% ipython --no-banner

In [1]: import numpy as np

In [2]: import numpy.linalg as la

In [3]: np.set_printoptions(suppress=True, linewidth=100)

In [4]: mat = np.loadtxt("x.csv", delimiter=",")

In [5]: print(mat)
[[ 1. -3.  3.  0.  3.  1.  2.  2.  0.]
 [ 0.  1. -3.  3.  0.  3.  1.  2.  2.]
 [ 2.  0.  1. -3.  3.  0.  3.  1.  2.]
 [ 2.  2.  0.  1. -3.  3.  0.  3.  1.]
 [ 1.  2.  2.  0.  1. -3.  3.  0.  3.]
 [ 3.  1.  2.  2.  0.  1. -3.  3.  0.]
 [ 0.  3.  1.  2.  2.  0.  1. -3.  3.]
 [ 3.  0.  3.  1.  2.  2.  0.  1. -3.]
 [-3.  3.  0.  3.  1.  2.  2.  0.  1.]]

In [6]: print(mat @ np.ones(9))
[9. 9. 9. 9. 9. 9. 9. 9. 9.]

In [7]: M = np.load("data.npy")

In [8]: print(M)
[[ -5.07   2.65 -10.22   7.28]
 [ 11.6    2.33  -4.04  -0.66]
 [  6.91  -7.81  -6.24  -2.18]
 [-17.02   0.28   3.34   3.73]
 [-23.87  -1.86  14.18  -0.15]
 [ -3.25   1.46 -15.08   8.49]
 [ -6.49  -0.63  -0.36   1.88]
 [-16.    -1.84   2.63   2.79]
 [ -6.5    6.24  -1.71   5.2 ]
 [  1.71   1.21   8.57  -4.06]
 [ -7.8   -0.88  -3.55   3.55]
 [  8.5    2.72  14.52  -8.22]
 [ -1.89  -5.16 -10.69   3.39]
 [-10.06   0.29  10.9   -1.88]
 [ 15.36   4.79   3.6   -4.38]
 [-10.03  -7.52  -2.94   1.39]
 [ -9.86  -3.63  -0.8    2.01]
 [  1.28   7.31   1.8    1.61]
 [ -1.72  -8.03  -7.25   0.68]
 [  9.24  -8.06  -5.37  -3.35]
 [  1.74  -6.59  -5.17  -0.68]
 [ -4.08  -3.88   3.69  -2.06]
 [ -7.63   2.96  -1.38   4.07]
 [  1.21   8.58   0.12   3.04]
 [  8.32   0.36  10.63  -7.3 ]
 [  8.7    5.75   1.44  -1.17]
 [ 16.31   4.17   1.16  -3.79]
 [ 15.58  -4.48  -8.49  -2.39]
 [-13.26  -2.7   10.45  -1.98]
 [  5.14   1.15  12.44  -6.76]
 [-12.91  -2.75   0.84   2.43]
 [-14.3   -1.45  -3.91   5.52]
 [ 14.45  -2.48  -7.73  -1.79]
 [  4.25   0.07 -15.48   5.85]]

In [9]: proj = M @ la.solve(M.T @ M, M.T)

In [10]: print(np.round(proj @ M[:, 1], 2))
[ 2.65  2.33 -7.81  0.28 -1.86  1.46 -0.63 -1.84  6.24  1.21 -0.88  2.72 -5.16  0.29  4.79 -7.52
 -3.63  7.31 -8.03 -8.06 -6.59 -3.88  2.96  8.58  0.36  5.75  4.17 -4.48 -2.7   1.15 -2.75 -1.45
 -2.48  0.07]

In [11]: print(np.round(np.trace(proj), 2))
4.0

In [12]: C2 = np.cov(M, rowvar=False)

In [13]: print(np.argwhere(np.triu(np.abs(np.corrcoef(M.T)) > 0.8, 1)))
[]

In [14]: print(np.round(np.corrcoef(M.T), 2))
[[ 1.    0.16 -0.19 -0.53]
 [ 0.16  1.    0.25  0.08]
 [-0.19  0.25  1.   -0.63]
 [-0.53  0.08 -0.63  1.  ]]

In [15]: f, r1 = M[17], M[13]

In [16]: print(np.round(f @ f, 2))
60.91

In [17]: print(round(float(f @ r1), 2))
5.84

In [18]: pr = (f @ r1) / (f @ f) * f

In [19]: print(np.round(r1 - pr, 2))
[-10.18  -0.41  10.73  -2.03]

In [20]: print(la.matrix_rank(np.outer(f, r1)))
1

In [21]: print(np.round((r1 - pr) @ f, 2))
0.0

In [22]: print(round(float(la.norm(f + r1) ** 2 + la.norm(f - r1) ** 2), 2))
569.08

In [23]: M @ M
Traceback (most recent call last):
  Cell In[23], line 1
    M @ M
ValueError: matmul: Input operand 1 has a mismatch in its core dimension 0, with gufunc signature (n?,k),(k,m?)->(n?,m?) (size 34 is different from 4)


In [24]: C2 = M.T @ M

In [25]: print(C2.round(2))
[[3716.21  265.66 -511.77 -770.79]
 [ 265.66  669.68  296.94   44.66]
 [-511.77  296.94 2056.25 -680.82]
 [-770.79   44.66 -680.82  562.34]]

In [26]: print(np.round(la.eigvalsh(C2)[::-1], 2))
[3974.24 2345.18  684.98    0.09]

In [27]: print(np.round(np.diag(C2), 2))
[3716.21  669.68 2056.25  562.34]

In [28]: print(la.matrix_rank(C2))
4

In [29]: print((M @ M.T).shape)
(34, 34)
